% python3 -q
>>> import numpy as np
>>> np.set_printoptions(precision=3, suppress=True, linewidth=120, legacy="1.25")
>>> rd = lambda a: np.round(a, 3) + 0
>>> A = np.load("layer16.npy")
>>> A
array([[0, 3, 0],
       [3, 0, 0],
       [0, 0, 2]])
>>> rng = np.random.default_rng(926)
>>> labels = rng.permutation(3)
>>> labels
array([1, 0, 2])
>>> M2 = A[labels][:, labels]
>>> np.allclose(M2, A)
True
>>> rd(np.linalg.det(M2)), rd(np.linalg.det(A[labels]))
(-18.0, 18.0)
>>> np.diag(M2)
array([0, 0, 2])
>>> M2
array([[0, 3, 0],
       [3, 0, 0],
       [0, 0, 2]])
>>> rd(np.sort(np.abs(np.linalg.eigvals(M2))))
array([2., 3., 3.])
>>> np.trace(M2)
2
>>> K = np.array([[0, 1], [1, 0]])
>>> q = K.astype(float).copy()
>>> for j in range(2):
...     q[:, j] -= q[:, :j] @ (q[:, :j].T @ q[:, j])
...     q[:, j] /= np.linalg.norm(q[:, j])
... 
>>> q.T @ q
array([[1., 0.],
       [0., 1.]])
>>> q
array([[0., 1.],
       [1., 0.]])
>>> q.T @ K
array([[1., 0.],
       [0., 1.]])
>>> F = np.array([[0, 9, 6], [-9, 0, 10], [-6, -10, 0]])
>>> labels = rng.permutation(3)
>>> labels
array([1, 0, 2])
>>> M2 = F[labels][:, labels]
>>> np.allclose(M2, F)
False
>>> rd(np.linalg.det(M2)), rd(np.linalg.det(F[labels]))
(0.0, 0.0)
>>> np.diag(M2)
array([0, 0, 0])
>>> M2
array([[  0,  -9,  10],
       [  9,   0,   6],
       [-10,  -6,   0]])
>>> np.linalg.matrix_rank(F, rtol=0.1)
2
>>> np.argsort(-np.linalg.norm(F, axis=0).round(6), kind="stable")[:3]
array([1, 2, 0])
>>> np.linalg.cond(F) > 100
True
>>> [round(float(x), 3) for x in np.linalg.svd(F, compute_uv=False)[:3]]
[14.731, 14.731, 0.0]
>>> rd(np.linalg.norm(F, 2) / np.linalg.norm(F))
0.707
>>> x = np.array([1, 3, 3])
>>> rd(np.linalg.eigvals(F).real)
array([0., 0., 0.])
>>> rd(np.linalg.svd(F, compute_uv=False))
array([14.731, 14.731,  0.   ])
>>> x @ F @ x
0
>>> q = np.linalg.solve(np.eye(3) - F, np.eye(3) + F)
>>> rd(q @ q.T)
array([[1., 0., 0.],
       [0., 1., 0.],
       [0., 0., 1.]])
>>> evals, evecs = np.linalg.eigh(A)
>>> x = np.array([-1, 1, 2])
>>> x @ A @ x
2
>>> rd(np.linalg.eigvalsh(A[1:, 1:]))
array([0., 2.])
>>> rd(evecs * np.maximum(evals, 0) @ evecs.T)
array([[1.5, 1.5, 0. ],
       [1.5, 1.5, 0. ],
       [0. , 0. , 2. ]])
>>> rd(evecs * np.abs(evals) @ evecs.T)
array([[3., 0., 0.],
       [0., 3., 0.],
       [0., 0., 2.]])
>>> np.abs(A).sum(axis=1).max(), np.abs(evals).max()
(3, 3.0)
>>> (np.sign(evecs[:, -1].round(6)) == np.sign(evecs[0, -1].round(6))).astype(int)
array([1, 1, 0])
>>> np.abs(np.diag(np.linalg.qr(F)[1])) > 1e-9
array([ True,  True, False])
>>> rd(np.trace(np.linalg.pinv(F) @ F))
2.0
>>> mat = np.loadtxt("data.csv", delimiter=",")
>>> mat
array([[8., 4.],
       [4., 2.]])
>>> U, sigma, Vt = np.linalg.svd(mat)
>>> rd(sigma)
array([10.,  0.])
>>> M2 = U[:, :1] @ np.diag(sigma[:1]) @ Vt[:1]
>>> rd(np.linalg.norm(mat - M2, 2)), rd(sigma[1])
(0.0, 0.0)
>>> np.linalg.matrix_rank(mat, rtol=0.05)
1
>>> rd(np.linalg.norm(mat - M2) / np.linalg.norm(mat))
0.0
>>> np.linalg.matrix_rank(M2)
1
>>> evals, evecs = np.linalg.eigh(mat)
>>> x = np.array([1, 0])
>>> np.abs(mat).sum(axis=1).max(), np.abs(evals).max()
(12.0, 10.0)
>>> rd(np.linalg.eigvalsh(mat[1:, 1:]))
array([2.])
>>> x @ mat @ x
8.0
>>> evecs * np.abs(evals) @ evecs.T
array([[8., 4.],
       [4., 2.]])
>>> evecs * np.maximum(evals, 0) @ evecs.T
array([[8., 4.],
       [4., 2.]])
>>> r = np.linalg.matrix_rank(mat)
>>> r
1
>>> null = np.linalg.svd(mat)[2][r:].T
>>> mat @ null
array([[0.],
       [0.]])
>>> np.linalg.matrix_rank(mat.T @ mat), np.linalg.matrix_rank(mat @ mat.T)
(1, 1)
>>> null[:, 0] / null[np.abs(null[:, 0]).round(6).argmax(), 0]
array([-0.5,  1. ])
>>> [int(np.linalg.matrix_rank(mat[:, :j + 1])) for j in range(2)]
[1, 1]
>>> null.shape
(2, 1)
>>> [int(np.linalg.matrix_rank(np.delete(mat, i, axis=0))) for i in range(2)]
[1, 1]
>>> labels = rng.permutation(2)
>>> labels
array([1, 0])
>>> M2 = mat[labels][:, labels]
>>> rd(np.linalg.det(M2)), rd(np.linalg.det(mat[labels]))
(0.0, 0.0)
>>> r0, r1 = mat[1], mat[0]
>>> r0 @ r0
20.0
>>> pr = (r0 @ r1) / (r0 @ r0) * r0
>>> pr
array([8., 4.])
>>> np.linalg.matrix_rank(np.outer(r0, r1))
1
>>> r1 - pr
array([0., 0.])
>>> (r1 - pr) @ r0
0.0
>>> r0 = np.array([8, 1, 3])
>>> r1 = np.array([3, 1, 3, 3])
>>> feats = np.outer(r0, r1)
>>> feats
array([[24,  8, 24, 24],
       [ 3,  1,  3,  3],
       [ 9,  3,  9,  9]])
>>> M2 = feats / np.sqrt((feats ** 2).mean(axis=1, keepdims=True))
>>> np.linalg.matrix_rank(feats - feats.mean(axis=1, keepdims=True))
1
